>>> import numpy as np
>>> np.set_printoptions(precision=1, suppress=True, linewidth=200, floatmode="fixed")
>>> mat = np.load("w.npy")
>>> mat
array([[ 1,  0,  0,  0,  0],
       [ 0,  0,  0,  0,  0],
       [ 0,  0, -1,  0,  0],
       [ 0,  0,  0,  1,  0],
       [ 0,  0,  0,  0, -2]])
>>> mat @ mat
array([[1, 0, 0, 0, 0],
       [0, 0, 0, 0, 0],
       [0, 0, 1, 0, 0],
       [0, 0, 0, 1, 0],
       [0, 0, 0, 0, 4]])
>>> np.round(np.linalg.det(mat), 1)
np.float64(0.0)
>>> round(float(np.abs(np.linalg.eigvals(mat)).max()), 1)
2.0
>>> np.linalg.matrix_power(mat, 2)
array([[1, 0, 0, 0, 0],
       [0, 0, 0, 0, 0],
       [0, 0, 1, 0, 0],
       [0, 0, 0, 1, 0],
       [0, 0, 0, 0, 4]])
>>> F = np.diag(np.array([3, -3, 1, -2])) + 5 * np.eye(4, k=1) + 5 * np.eye(4, k=-1)
>>> F
array([[ 3.0,  5.0,  0.0,  0.0],
       [ 5.0, -3.0,  5.0,  0.0],
       [ 0.0,  5.0,  1.0,  5.0],
       [ 0.0,  0.0,  5.0, -2.0]])
>>> np.all(np.linalg.eigvalsh(F) > 0)
np.False_
>>> ev, vecs = np.linalg.eigh(F)
>>> np.round(vecs.T @ F @ vecs, 1) + 0
array([[-9.0,  0.0,  0.0,  0.0],
       [ 0.0, -3.8,  0.0,  0.0],
       [ 0.0,  0.0,  3.9,  0.0],
       [ 0.0,  0.0,  0.0,  7.9]])
>>> np.linalg.eigvalsh(F + -1 * np.eye(4))
array([-10.0,  -4.8,   2.9,   6.9])
>>> ev
array([-9.0, -3.8,  3.9,  7.9])
>>> np.abs(vecs[:, -1]).round(6).argmax()
np.int64(2)
>>> E = np.loadtxt("test15.csv", delimiter=",")
>>> E
array([[ 4.5,  0.2, -2.3,  1.3],
       [ 1.8,  7.5, -0.3, -0.8],
       [ 4.5,  0.7, -1.1,  0.5],
       [-1.3,  9.6,  5.2,  1.1],
       [-2.0,  6.6,  8.7,  3.9],
       [ 1.4,  4.5,  3.8,  1.3],
       [ 0.6,  5.5,  1.8,  2.2],
       [ 4.1, -3.6,  1.2,  4.3],
       [-1.7,  4.2, 11.2,  4.7],
       [ 1.9,  3.1,  2.3,  1.9],
       [-0.1,  6.5,  5.0,  1.8],
       [ 1.3,  9.3, -1.7, -1.0],
       [ 3.5, -4.1,  2.1,  5.5],
       [ 2.2,  5.9,  0.2, -0.3],
       [ 4.0,  5.7, -5.5, -1.5],
       [ 5.0, -0.1, -3.0,  1.0],
       [ 1.8,  1.1,  3.7,  3.5],
       [ 3.2, -7.5,  7.6,  7.3],
       [-0.2,  6.5,  5.0,  2.0],
       [ 4.8, -2.0, -1.5,  2.5],
       [ 5.4,  1.2, -3.3, -0.7],
       [-0.7,  5.8,  4.9,  3.3],
       [-1.4,  5.5,  7.9,  4.0],
       [ 2.7,  4.2, -0.1,  0.4],
       [ 5.0, -4.3,  0.4,  3.7],
       [ 4.6, -2.5,  0.3,  2.8],
       [-1.6,  9.7,  6.6,  1.0],
       [ 4.1,  3.5, -3.8, -0.4],
       [ 2.7,  3.4,  1.6,  0.6]])
>>> hat = E @ np.linalg.solve(E.T @ E, E.T)
>>> np.round(np.linalg.eigvalsh(hat), 1) + 0
array([0.0, 0.0, 0.0, 0.0, 0.0, 0.0, 0.0, 0.0, 0.0, 0.0, 0.0, 0.0, 0.0, 0.0, 0.0, 0.0, 0.0, 0.0, 0.0, 0.0, 0.0, 0.0, 0.0, 0.0, 0.0, 1.0, 1.0, 1.0, 1.0])
>>> np.allclose(hat @ hat, hat)
True
>>> round(np.trace(hat), 1)
np.float64(4.0)
>>> Y = np.c_[E[:, :2] @ np.array([[5, 5], [5, 4]]), np.array([9, 1, 8, 7, 5, 6, 4, 0, 3, 2, 1, 0, 8, 0, 0, 5, 7, 9, 6, 7, 6, 8, 1, 5, 8, 4, 6, 9, 0])]
>>> Y
array([[ 23.5,  23.3,   9.0],
       [ 46.5,  39.0,   1.0],
       [ 26.0,  25.3,   8.0],
       [ 41.5,  31.9,   7.0],
       [ 23.0,  16.4,   5.0],
       [ 29.5,  25.0,   6.0],
       [ 30.5,  25.0,   4.0],
       [  2.5,   6.1,   0.0],
       [ 12.5,   8.3,   3.0],
       [ 25.0,  21.9,   2.0],
       [ 32.0,  25.5,   1.0],
       [ 53.0,  43.7,   0.0],
       [ -3.0,   1.1,   8.0],
       [ 40.5,  34.6,   0.0],
       [ 48.5,  42.8,   0.0],
       [ 24.5,  24.6,   5.0],
       [ 14.5,  13.4,   7.0],
       [-21.5, -14.0,   9.0],
       [ 31.5,  25.0,   6.0],
       [ 14.0,  16.0,   7.0],
       [ 33.0,  31.8,   6.0],
       [ 25.5,  19.7,   8.0],
       [ 20.5,  15.0,   1.0],
       [ 34.5,  30.3,   5.0],
       [  3.5,   7.8,   8.0],
       [ 10.5,  13.0,   4.0],
       [ 40.5,  30.8,   6.0],
       [ 38.0,  34.5,   9.0],
       [ 30.5,  27.1,   0.0]])
>>> np.linalg.matrix_rank(Y)
np.int64(3)
>>> np.round(np.linalg.norm(Y - E @ np.linalg.lstsq(E, Y)[0], axis=0), 1) + 0
array([ 0.0,  0.0, 15.5])
>>> np.linalg.matrix_rank(np.c_[E, Y])
np.int64(5)
>>> hat = Y @ np.linalg.solve(Y.T @ Y, Y.T)
>>> round(np.trace(hat), 1)
np.float64(3.0)
>>> hat @ Y[:, 1]
array([ 23.3,  39.0,  25.3,  31.9,  16.4,  25.0,  25.0,   6.1,   8.3,  21.9,  25.5,  43.7,   1.1,  34.6,  42.8,  24.6,  13.4, -14.0,  25.0,  16.0,  31.8,  19.7,  15.0,  30.3,   7.8,  13.0,  30.8,
        34.5,  27.1])
>>> np.round(np.diag(hat), 1) + 0
array([0.1, 0.1, 0.1, 0.2, 0.1, 0.1, 0.0, 0.1, 0.1, 0.0, 0.1, 0.2, 0.1, 0.1, 0.2, 0.1, 0.1, 0.2, 0.1, 0.1, 0.1, 0.1, 0.0, 0.1, 0.1, 0.1, 0.2, 0.1, 0.1])
>>> np.allclose(hat @ hat, hat)
True
>>> np.linalg.matrix_rank(np.eye(29) - hat)
np.int64(26)
